In [1]: import numpy as np

In [2]: from numpy import linalg as LA

In [3]: np.set_printoptions(precision=2, suppress=True, linewidth=100, legacy="1.25")

In [4]: tidy = lambda a: np.round(a, 2) + 0

In [5]: F = np.loadtxt("mat.csv", delimiter=",")

In [6]: print(F)
[[ 3.45  0.    0.8  -0.2  -0.1 ]
 [-1.16 -0.1  -0.2   0.9  -2.4 ]
 [-2.88 -2.   -0.6   0.2  -0.3 ]
 [-3.63  2.2  -0.9  -1.6   0.9 ]
 [ 2.02 -0.3   0.5   1.4  -1.6 ]
 [ 1.38  1.3   0.3  -2.2   0.3 ]
 [ 2.54 -0.8   0.6   1.2  -1.  ]
 [ 4.8  -0.5   1.2   1.4   1.1 ]
 [-2.65 -0.4  -0.6   0.7   0.6 ]
 [ 0.09  0.5   0.   -0.7   1.  ]
 [-1.51  2.   -0.3   0.    1.7 ]
 [ 0.51  0.1   0.1   1.3   0.2 ]
 [ 0.17  0.    0.1  -0.2  -1.  ]
 [ 2.83  1.4   0.6  -0.5  -0.4 ]
 [ 1.75 -1.2   0.5  -0.1  -0.9 ]
 [ 1.55 -2.4   0.5   0.   -1.  ]
 [ 6.86  0.7   1.6   0.6   0.8 ]
 [ 2.78  0.7   0.6  -1.2   0.3 ]
 [ 1.14  1.4   0.4   1.   -0.8 ]
 [-1.1   0.6  -0.2   0.2   0.5 ]
 [ 4.68 -0.1   1.    0.6  -0.5 ]
 [-1.69 -0.1  -0.4  -1.5  -1.3 ]
 [-1.24  0.3  -0.2   0.2   0.  ]
 [-0.56 -0.7  -0.2   0.3   1.6 ]
 [-0.76  0.9  -0.2   2.3  -1.8 ]
 [-0.91 -0.7  -0.1   1.3  -0.1 ]
 [ 6.89 -0.4   1.8   1.3   0.4 ]
 [-4.33  0.   -1.1   0.5   1.  ]
 [-0.34  0.1  -0.1  -0.2   0.  ]
 [ 2.59  1.6   0.7   1.2   0.4 ]
 [-0.35  0.2  -0.2   2.4  -0.4 ]
 [-3.96 -0.5  -1.    0.1   0.4 ]
 [-1.27  0.6  -0.3   3.3   1.7 ]]

In [7]: lab = F[:, 4] > np.median(F[:, 4])

In [8]: r0 = F[lab].mean(axis=0) - F[~lab].mean(axis=0)

In [9]: print(np.argsort(-np.abs(r0).round(6), kind="stable"))
[4 1 0 3 2]

In [10]: print(tidy((((F - F.mean(axis=0)) @ r0 > 0) == lab).mean()))
0.91

In [11]: W2 = F[[31, 29]].astype(float)

In [12]: for _ in range(4):
    ...:     lab = LA.norm(F[:, None] - W2, axis=-1).argmin(axis=1)
    ...:     W2 = np.array([F[lab == j].mean(axis=0) for j in range(2)])
    ...: 

In [13]: print(lab)
[1 0 0 0 1 1 1 1 0 0 0 0 0 1 1 1 1 1 1 0 1 0 0 0 0 0 1 0 0 1 0 0 0]

In [14]: print(np.abs(W2[1] - W2[0]).argmax())
0

In [15]: Xc = F - F.mean(axis=1)
Traceback (most recent call last):
  Cell In[15], line 1
    Xc = F - F.mean(axis=1)
ValueError: operands could not be broadcast together with shapes (33,5) (33,) 


In [16]: Xc = F - F.mean(axis=0)

In [17]: Uu, sigma, vt = LA.svd(Xc, full_matrices=False)

In [18]: print(tidy(sigma))
[16.59  6.92  6.11  4.8   0.38]

In [19]: print(tidy(sigma ** 2 / (sigma ** 2).sum()))
[0.72 0.12 0.1  0.06 0.  ]

In [20]: t3 = np.stack([F, -1 * F, F[::-1]])

In [21]: print(LA.matrix_rank(t3.reshape(3, -1)))
2

In [22]: print((t3 @ F.T).shape)
(3, 33, 33)

In [23]: print(tidy(np.einsum("bij,cij->bc", t3, t3)))
[[ 400.48 -400.48   63.73]
 [-400.48  400.48  -63.73]
 [  63.73  -63.73  400.48]]

In [24]: print(tidy(LA.norm(t3, axis=(1, 2))))
[20.01 20.01 20.01]

In [25]: m1 = np.load("layer7.npy")

In [26]: print(m1)
[[ 1  1 -1 -1  1  1 -1 -1]
 [ 1  1  1  1 -1 -1 -1 -1]
 [ 1 -1  1 -1 -1  1 -1  1]
 [ 1 -1 -1  1 -1  1  1 -1]]

In [27]: def softmax(z):
    ...:     e = np.exp(z - z.max(axis=-1, keepdims=True))
    ...:     return e / e.sum(axis=-1, keepdims=True)
    ...: 

In [28]: print(tidy(softmax(m1[2])))
[0.22 0.03 0.22 0.03 0.03 0.22 0.03 0.22]

In [29]: print(tidy(softmax(m1).sum(axis=1)))
[1. 1. 1. 1.]

In [30]: print(tidy(softmax(m1[2] + -3)))
[0.22 0.03 0.22 0.03 0.03 0.22 0.03 0.22]

In [31]: scores = m1 @ m1.T / np.sqrt(8)

In [32]: print(tidy(softmax(scores)[2] @ m1))
[ 1.  -0.8  0.8 -0.8 -0.9  0.9 -0.9  0.7]

In [33]: print(tidy(softmax(scores + np.triu(np.full(scores.shape, -np.inf), 1))))
[[1.   0.   0.   0.  ]
 [0.06 0.94 0.   0.  ]
 [0.05 0.05 0.89 0.  ]
 [0.05 0.05 0.05 0.85]]

In [34]: r0 = np.array([0, 2, 4, 0, -5])

In [35]: E = -2 * np.eye(5) + np.outer(r0, r0)

In [36]: print(E)
[[ -2.   0.   0.   0.   0.]
 [  0.   2.   8.   0. -10.]
 [  0.   8.  14.   0. -20.]
 [  0.   0.   0.  -2.   0.]
 [  0. -10. -20.   0.  23.]]

In [37]: print(tidy(np.poly(E)))
[    1.   -35.  -320. -1000. -1360.  -688.]

In [38]: print(tidy(LA.eigvals(E)))
[43. -2. -2. -2. -2.]

In [39]: print(tidy(LA.det(2 * E)), tidy(LA.det(E)))
22016.0 688.0

In [40]: print(tidy(LA.det(E[::-1])))
688.0

In [41]: print(np.einsum("ij,ji->", E, E))
1865.0

In [42]: print(np.kron(np.eye(2, dtype=int), E))
[[ -2.   0.   0.   0.   0.  -0.   0.   0.   0.   0.]
 [  0.   2.   8.   0. -10.   0.   0.   0.   0.  -0.]
 [  0.   8.  14.   0. -20.   0.   0.   0.   0.  -0.]
 [  0.   0.   0.  -2.   0.   0.   0.   0.  -0.   0.]
 [  0. -10. -20.   0.  23.   0.  -0.  -0.   0.   0.]
 [ -0.   0.   0.   0.   0.  -2.   0.   0.   0.   0.]
 [  0.   0.   0.   0.  -0.   0.   2.   8.   0. -10.]
 [  0.   0.   0.   0.  -0.   0.   8.  14.   0. -20.]
 [  0.   0.   0.  -0.   0.   0.   0.   0.  -2.   0.]
 [  0.  -0.  -0.   0.   0.   0. -10. -20.   0.  23.]]

In [43]: P = np.triu(np.array([[2, -3, 1, -3, 3],
    ...:     [2, 0, 3, 0, -2],
    ...:     [-2, 1, -3, -1, -1],
    ...:     [3, 1, 2, 1, 2],
    ...:     [-2, 1, -2, 2, -1]]), 1) + np.eye(5)

In [44]: other = P @ E @ LA.inv(P)

In [45]: print(tidy(np.poly(other)))
[    1.   -35.  -320. -1000. -1360.  -688.]

In [46]: print(tidy(LA.det(other)))
688.0

In [47]: M = np.load("test7.npy")

In [48]: print(M)
[[0 1 0 1 1 0 0]
 [1 0 0 1 0 0 0]
 [0 0 0 0 0 1 1]
 [1 1 0 0 0 0 0]
 [1 0 0 0 0 0 0]
 [0 0 1 0 0 0 1]
 [0 0 1 0 0 1 0]]

In [49]: rng = np.random.default_rng(28216)

In [50]: lab = rng.permutation(7)

In [51]: print(lab)
[5 1 0 6 2 3 4]

In [52]: other = M[lab][:, lab]

In [53]: print(tidy(np.sort(np.abs(LA.eigvals(other)))))
[0.31 1.   1.   1.   1.48 2.   2.17]

In [54]: evals, evecs = LA.eigh(M)

In [55]: print(tidy(LA.svd(M, compute_uv=False)))
[2.17 2.   1.48 1.   1.   1.   0.31]

In [56]: print(tidy(evecs.T @ M @ evecs))
[[-1.48  0.    0.    0.    0.    0.    0.  ]
 [ 0.   -1.    0.    0.    0.    0.    0.  ]
 [ 0.    0.   -1.    0.    0.    0.    0.  ]
 [ 0.    0.    0.   -1.    0.    0.    0.  ]
 [ 0.    0.    0.    0.    0.31  0.    0.  ]
 [ 0.    0.    0.    0.    0.    2.    0.  ]
 [ 0.    0.    0.    0.    0.    0.    2.17]]

In [57]: print(np.unique(evals.round(6) + 0, return_counts=True)[1])
[1 3 1 1 1]

In [58]: print(tidy(evecs @ np.diag(evals) @ evecs.T))
[[0. 1. 0. 1. 1. 0. 0.]
 [1. 0. 0. 1. 0. 0. 0.]
 [0. 0. 0. 0. 0. 1. 1.]
 [1. 1. 0. 0. 0. 0. 0.]
 [1. 0. 0. 0. 0. 0. 0.]
 [0. 0. 1. 0. 0. 0. 1.]
 [0. 0. 1. 0. 0. 1. 0.]]

In [59]: print(tidy(evecs.T @ evecs))
[[1. 0. 0. 0. 0. 0. 0.]
 [0. 1. 0. 0. 0. 0. 0.]
 [0. 0. 1. 0. 0. 0. 0.]
 [0. 0. 0. 1. 0. 0. 0.]
 [0. 0. 0. 0. 1. 0. 0.]
 [0. 0. 0. 0. 0. 1. 0.]
 [0. 0. 0. 0. 0. 0. 1.]]

In [60]: print(tidy(evals.sum()), np.trace(M))
0.0 0

In [61]: print(M @ M)
[[3 1 0 1 0 0 0]
 [1 2 0 1 1 0 0]
 [0 0 2 0 0 1 1]
 [1 1 0 2 1 0 0]
 [0 1 0 1 1 0 0]
 [0 0 1 0 0 2 1]
 [0 0 1 0 0 1 2]]

In [62]: print((LA.matrix_power((M != 0) + (M.T != 0) + np.eye(7), 7) > 0).astype(int))
[[1 1 0 1 1 0 0]
 [1 1 0 1 1 0 0]
 [0 0 1 0 0 1 1]
 [1 1 0 1 1 0 0]
 [1 1 0 1 1 0 0]
 [0 0 1 0 0 1 1]
 [0 0 1 0 0 1 1]]

In [63]: print((M != 0).astype(int))
[[0 1 0 1 1 0 0]
 [1 0 0 1 0 0 0]
 [0 0 0 0 0 1 1]
 [1 1 0 0 0 0 0]
 [1 0 0 0 0 0 0]
 [0 0 1 0 0 0 1]
 [0 0 1 0 0 1 0]]

In [64]: print(tidy(np.sort(LA.eigvals(M).real)))
[-1.48 -1.   -1.   -1.    0.31  2.    2.17]

In [65]: evals, evecs = LA.eigh(M)

In [66]: x = np.array([2, 2, 0, -2, -2, 0, 0])

In [67]: print(np.abs(M).sum(axis=1).max(), tidy(np.abs(evals).max()))
3 2.17

In [68]: print(tidy(evecs * np.abs(evals) @ evecs.T))
[[ 1.66  0.33  0.    0.33 -0.12  0.    0.  ]
 [ 0.33  1.27  0.    0.27  0.45  0.    0.  ]
 [ 0.    0.    1.33  0.    0.    0.33  0.33]
 [ 0.33  0.27  0.    1.27  0.45  0.    0.  ]
 [-0.12  0.45  0.    0.45  0.76  0.    0.  ]
 [ 0.    0.    0.33  0.    0.    1.33  0.33]
 [ 0.    0.    0.33  0.    0.    0.33  1.33]]

In [69]: print(x @ M @ x / (x @ x), tidy(evals[0]), tidy(evals[-1]))
-1.0 -1.48 2.17

In [70]: print(tidy(softmax(M).sum(axis=1)))
[1. 1. 1. 1. 1. 1. 1.]

In [71]: print(tidy(softmax(M[5] + -1)))
[0.1  0.1  0.26 0.1  0.1  0.1  0.26]

In [72]: scores = M @ M.T / np.sqrt(7)

In [73]: print(softmax(scores).round(6).argmax(axis=1))
[0 1 2 3 1 5 6]

In [74]: data = np.load("dump.npy")

In [75]: print(data)
[[4 5 1 4]
 [1 3 0 2]
 [1 3 4 3]
 [0 0 0 0]
 [1 3 4 3]
 [0 2 2 1]
 [2 4 2 4]
 [0 2 2 1]
 [3 4 3 3]
 [1 1 2 2]
 [1 3 4 3]
 [0 2 2 1]
 [0 0 0 0]
 [3 2 1 2]
 [0 0 0 0]
 [4 5 1 4]
 [0 0 0 0]
 [4 5 1 4]
 [1 3 0 2]
 [0 2 2 1]]

In [76]: x = np.array([1, -3, -1, -2])

In [77]: rhs = data @ x

In [78]: print(rhs)
[-20 -12 -18   0 -18 -10 -20 -10 -18  -8 -18 -10   0  -8   0 -20   0 -20 -12 -10]

In [79]: print(tidy(LA.solve(data.T @ data, data.T @ rhs)))
[ 1. -3. -1. -2.]

In [80]: rhs = rhs + 0.05 * rng.normal(size=20)

In [81]: print(tidy(rhs))
[-19.97 -12.04 -17.98  -0.02 -17.97  -9.97 -19.96 -10.01 -17.93  -8.   -17.95 -10.04  -0.03  -7.99
   0.05 -20.06  -0.01 -20.05 -12.06  -9.98]

In [82]: b, *_ = LA.lstsq(data, rhs)

In [83]: print(b.round())
[ 1. -3. -1. -2.]

In [84]: print(tidy(LA.norm(rhs - data @ b)))
0.14

In [85]: other = np.c_[data[:, :3] @ np.array([[-3, 1, 3], [2, -1, 0], [2, -3, -1]]), np.array([0, 1, 0, 0, 0, 0, 1, 2, 0, 0, 0, 1, 1, 1, 1, 0, 1, 2, 1, 1])]

In [86]: print(other)
[[  0  -4  11   0]
 [  3  -2   3   1]
 [ 11 -14  -1   0]
 [  0   0   0   0]
 [ 11 -14  -1   0]
 [  8  -8  -2   0]
 [  6  -8   4   1]
 [  8  -8  -2   2]
 [  5 -10   6   0]
 [  3  -6   1   0]
 [ 11 -14  -1   0]
 [  8  -8  -2   1]
 [  0   0   0   1]
 [ -3  -2   8   1]
 [  0   0   0   1]
 [  0  -4  11   0]
 [  0   0   0   1]
 [  0  -4  11   2]
 [  3  -2   3   1]
 [  8  -8  -2   1]]

In [87]: print(LA.matrix_rank(other))
4

In [88]: print(LA.matrix_rank(np.c_[data, other]))
5

In [89]: print(tidy(LA.norm(other - data @ LA.lstsq(data, other)[0], axis=0)))
[0.   0.   0.   3.21]

In [90]: Xc = (data - data.mean(axis=0)) / data.std(axis=0)

In [91]: print(np.argwhere(np.abs(Xc) > 2))
[]

In [92]: b = LA.lstsq(np.delete(Xc, 3, axis=1), Xc[:, 3])[0]

In [93]: print(np.abs(b).argmax())
1

In [94]: A = rng.normal(size=(12, 4)) + 10 * np.array([0, 0, -3, 3])

In [95]: print(tidy(A))
[[  0.2    0.41 -28.43  30.24]
 [ -0.49  -0.37 -30.91  31.54]
 [  0.51  -0.83 -30.3   29.45]
 [  0.74  -2.1  -30.52  30.15]
 [ -0.15   1.35 -29.41  30.81]
 [ -1.02   0.57 -30.19  29.22]
 [  0.84  -0.7  -29.25  29.78]
 [ -0.63  -2.07 -30.27  30.29]
 [ -2.76   0.56 -29.91  29.99]
 [ -0.33  -0.46 -27.94  29.49]
 [ -1.48  -1.54 -29.98  30.64]
 [  0.46  -0.04 -30.68  31.45]]

In [96]: G = np.cov(A, rowvar=False)

In [97]: print(tidy(LA.eigvalsh(G)[::-1]))
[1.45 1.08 0.8  0.31]

In [98]: print(np.argsort(-A.std(axis=0).round(6), kind="stable"))
[1 0 2 3]

In [99]: print(tidy(A.std(axis=0)))
[1.   1.04 0.87 0.72]

In [100]: print(tidy(np.polyfit(A[:, 0], A[:, 3], 1)))
[ 0.03 30.26]

In [101]: print(tidy(np.median(A, axis=0)))
[ -0.24  -0.42 -30.09  30.19]

In [102]: G = A.T @ A

In [103]: print(tidy(np.diag(G)))
[   13.38    15.19 10677.07 10988.73]

In [104]: print((A @ A.T).shape)
(12, 12)

In [105]: print(tidy(np.trace(G)), tidy((A ** 2).sum()))
21694.37 21694.37

In [106]: W2 = A[[9, 8]].astype(float)

In [107]: for _ in range(4):
     ...:     lab = LA.norm(A[:, None] - W2, axis=-1).argmin(axis=1)
     ...:     W2 = np.array([A[lab == j].mean(axis=0) for j in range(2)])
     ...: 

In [108]: print(lab)
[0 1 0 0 0 1 0 0 1 0 1 0]

In [109]: print(tidy(W2))
[[  0.2   -0.55 -29.6   30.21]
 [ -1.44  -0.19 -30.25  30.35]]

In [110]: x = np.array([8, 2, 0, 0])

In [111]: rhs = A @ x

In [112]: print(tidy(LA.lstsq(A, rhs)[0]))
[8. 2. 0. 0.]

In [113]: print(tidy(rhs))
[  2.4   -4.71   2.41   1.71   1.48  -7.01   5.3   -9.2  -20.98  -3.57 -14.89   3.56]

In [114]: print(tidy(LA.solve(A.T @ A, A.T @ rhs)))
[8. 2. 0. 0.]

In [115]: rhs = rhs + 0.1 * rng.normal(size=12)

In [116]: print(tidy(rhs))
[  2.36  -4.71   2.43   1.56   1.51  -6.97   5.23  -9.26 -21.15  -3.51 -14.82   3.52]

In [117]: b, *_ = LA.lstsq(A, rhs)

In [118]: print(b.round())
[8. 2. 0. 0.]
